$ ipython --no-banner

In [1]: import numpy as np

In [2]: from numpy import linalg as LA

In [3]: np.set_printoptions(suppress=True, linewidth=100)

In [4]: A = np.load("a.npy")

In [5]: A
Out[5]: 
array([[-2,  1,  0, -1],
       [-1, -2,  1,  0],
       [ 0, -1, -2,  1],
       [ 1,  0, -1, -2]])

In [6]: x0 = np.array([1, 3, 3, 0])

In [7]: A @ x0
Out[7]: array([ 1, -4, -9, -2])

In [8]: print(LA.norm(A @ x0) <= LA.norm(A, 2) * LA.norm(x0) + 1e-9)
True

In [9]: A @ (2 * x0)
Out[9]: array([  2,  -8, -18,  -4])

In [10]: (A * x0).sum(axis=1)
Out[10]: array([ 1, -4, -9, -2])

In [11]: r0 = np.array([-2, -3, 1, 2])

In [12]: other = A + np.outer(r0, np.eye(4)[1])

In [13]: LA.matrix_rank(other - A)
Out[13]: np.int64(1)

In [14]: other
Out[14]: 
array([[-2., -1.,  0., -1.],
       [-1., -5.,  1.,  0.],
       [ 0.,  0., -2.,  1.],
       [ 1.,  2., -1., -2.]])

In [15]: round(LA.det(other[::-1]), 3)
Out[15]: np.float64(48.0)

In [16]: np.round(LA.eigvals(other), 3)
Out[16]: array([-4.893+0.j  , -2.053+0.83j, -2.053-0.83j, -2.   +0.j  ])

In [17]: round(float(LA.det(2 * other)), 3), round(float(LA.det(other)), 3)
Out[17]: (768.0, 48.0)

In [18]: rng = np.random.default_rng(3969)

In [19]: labels = rng.permutation(4)

In [20]: labels
Out[20]: array([3, 2, 1, 0])

In [21]: other = A[labels][:, labels]

In [22]: print(np.trace(other))
-8

In [23]: round(LA.det(other), 3), np.round(LA.det(A[labels]), 3)
Out[23]: (np.float64(32.0), np.float64(32.0))

In [24]: np.diag(other)
Out[24]: array([-2, -2, -2, -2])

In [25]: r0 = np.array([2, 4])

In [26]: np.array([np.convolve(row, r0, "same") for row in A])
Out[26]: 
array([[-4, -6,  4, -2],
       [-2, -8, -6,  4],
       [ 0, -2, -8, -6],
       [ 2,  4, -2, -8]])

In [27]: print(np.cross(A[3, :3], A[1, :3]))
[-2  0 -2]

In [28]: np.convolve(A[3], r0)
Out[28]: array([ 2,  4, -2, -8, -8])

In [29]: np.correlate(A[3], A[1], "full")
Out[29]: array([ 0,  1, -2, -2,  0,  5,  2])

In [30]: r0 = np.array([0, 2, 3])

In [31]: feats = np.outer(rng.normal(size=21), r0) + 0.3 * rng.normal(size=(21, 3))

In [32]: feats.round(3)
Out[32]: 
array([[ 0.019,  1.492,  1.154],
       [ 0.013, -0.999, -1.118],
       [ 0.048,  2.665,  3.043],
       [-0.377,  4.165,  6.088],
       [ 0.189,  2.256,  3.384],
       [ 0.03 ,  1.204,  1.179],
       [ 0.238, -0.118,  0.555],
       [ 0.019,  0.2  , -0.329],
       [-0.109,  0.19 ,  0.087],
       [ 0.394,  1.228,  1.728],
       [ 0.209,  2.694,  3.473],
       [ 0.353, -0.216,  0.181],
       [-0.416,  1.362,  1.487],
       [-0.21 , -2.436, -4.261],
       [-0.089, -0.076, -0.875],
       [ 0.29 ,  1.703,  1.848],
       [ 0.29 , -3.679, -5.873],
       [-0.243,  1.11 ,  1.396],
       [ 0.149,  0.629,  0.348],
       [ 0.355, -1.017, -1.154],
       [ 0.058,  1.665,  3.377]])

In [33]: def softmax(z):
    ...:     e = np.exp(z - z.max(axis=-1, keepdims=True))
    ...:     return e / e.sum(axis=-1, keepdims=True)
    ...: 

In [34]: np.round(softmax(feats).sum(axis=1), 3)
Out[34]: array([1., 1., 1., 1., 1., 1., 1., 1., 1., 1., 1., 1., 1., 1., 1., 1., 1., 1., 1., 1., 1.])

In [35]: att = feats @ feats.T / np.sqrt(3)

In [36]: softmax(att).round(6).argmax(axis=1)
Out[36]: array([ 3, 16,  3,  3,  3,  3,  3, 16,  3,  3,  3, 20,  3, 16, 16,  3, 16,  3,  3, 16,  3])

In [37]: np.round(softmax(att)[10] @ feats, 3)
Out[37]: array([-0.376,  4.163,  6.085])

In [38]: other = np.c_[feats[:, :1] @ np.array([[-1]]), np.array([0, 0, -2, -1, -1, 0, 2, 0, 1, 1, 1, -2, 2, 2, 2, 1, 3, 1, -1, -3, -1])]

In [39]: other.round(3)
Out[39]: 
array([[-0.019,  0.   ],
       [-0.013,  0.   ],
       [-0.048, -2.   ],
       [ 0.377, -1.   ],
       [-0.189, -1.   ],
       [-0.03 ,  0.   ],
       [-0.238,  2.   ],
       [-0.019,  0.   ],
       [ 0.109,  1.   ],
       [-0.394,  1.   ],
       [-0.209,  1.   ],
       [-0.353, -2.   ],
       [ 0.416,  2.   ],
       [ 0.21 ,  2.   ],
       [ 0.089,  2.   ],
       [-0.29 ,  1.   ],
       [-0.29 ,  3.   ],
       [ 0.243,  1.   ],
       [-0.149, -1.   ],
       [-0.355, -3.   ],
       [-0.058, -1.   ]])

In [40]: np.round(LA.norm(other - feats @ LA.lstsq(feats, other)[0], axis=0), 3) + 0
Out[40]: array([0.   , 6.145])

In [41]: LA.matrix_rank(np.c_[feats, other])
Out[41]: np.int64(4)

In [42]: np.round(LA.lstsq(feats, other[:, 0])[0], 3) + 0
Out[42]: array([-1.,  0.,  0.])

In [43]: LA.matrix_rank(other)
Out[43]: np.int64(2)
